% python3 -q
>>> import numpy as np
>>> np.set_printoptions(precision=2, suppress=True, linewidth=160)
>>> m1 = np.load("w.npy")
>>> m1
array([[ 0, -7,  0,  0,  0,  0,  0,  0],
       [ 0,  0,  0,  0,  2,  0,  0,  0],
       [ 0,  0, -8,  0,  0,  0,  0,  0],
       [ 0,  0,  0,  0,  0,  4,  0,  0],
       [ 1,  0,  0,  0,  0,  0,  0,  0],
       [ 0,  0,  0,  0,  0,  0,  0,  6],
       [ 0,  0,  0,  0,  0,  0,  7,  0],
       [ 0,  0,  0,  6,  0,  0,  0,  0]])
>>> B = np.array([[-2, 1], [2, 0], [2, 0], [-2, 0], [0, 2], [-3, 3], [-2, 1], [2, 2]])
>>> np.einsum("ij,ij->i", m1, m1)
array([49,  4, 64, 16,  1, 36, 49, 36])
>>> B.T @ m1.T
array([[-14,   0, -16, -12,  -2,  12, -14, -12],
       [  0,   4,   0,  12,   1,  12,   7,   0]])
>>> np.vstack([m1, B.T]).shape
(10, 8)
>>> np.linalg.matrix_rank(np.vstack([m1, B.T]))
np.int64(8)
>>> E = np.array([[0.3, 2.0, 1.0, 3.0, 2.0, 3.0],
...     [0.0, 0.3, 1.0, 0.0, 0.0, 0.0],
...     [2.0, 0.0, 3.3, 3.0, 1.0, 0.0],
...     [3.0, 2.0, 2.0, 3.3, 2.0, 1.0],
...     [3.0, 2.0, 3.0, 1.0, 1.3, 1.0],
...     [0.0, 2.0, 1.0, 3.0, 2.0, 3.3]])
>>> np.round(np.linalg.norm(E[0], 1), 2), round(float(np.linalg.norm(E[0], np.inf)), 2)
(np.float64(11.3), 3.0)
>>> np.round(np.linalg.norm(E, 2), 2)
np.float64(10.59)
>>> round(float(np.linalg.norm(E[0] - E[1])), 2)
5.0
>>> m1.T @ m1
array([[ 1,  0,  0,  0,  0,  0,  0,  0],
       [ 0, 49,  0,  0,  0,  0,  0,  0],
       [ 0,  0, 64,  0,  0,  0,  0,  0],
       [ 0,  0,  0, 36,  0,  0,  0,  0],
       [ 0,  0,  0,  0,  4,  0,  0,  0],
       [ 0,  0,  0,  0,  0, 16,  0,  0],
       [ 0,  0,  0,  0,  0,  0, 49,  0],
       [ 0,  0,  0,  0,  0,  0,  0, 36]])
>>> m1 @ m1.T
array([[49,  0,  0,  0,  0,  0,  0,  0],
       [ 0,  4,  0,  0,  0,  0,  0,  0],
       [ 0,  0, 64,  0,  0,  0,  0,  0],
       [ 0,  0,  0, 16,  0,  0,  0,  0],
       [ 0,  0,  0,  0,  1,  0,  0,  0],
       [ 0,  0,  0,  0,  0, 36,  0,  0],
       [ 0,  0,  0,  0,  0,  0, 49,  0],
       [ 0,  0,  0,  0,  0,  0,  0, 36]])
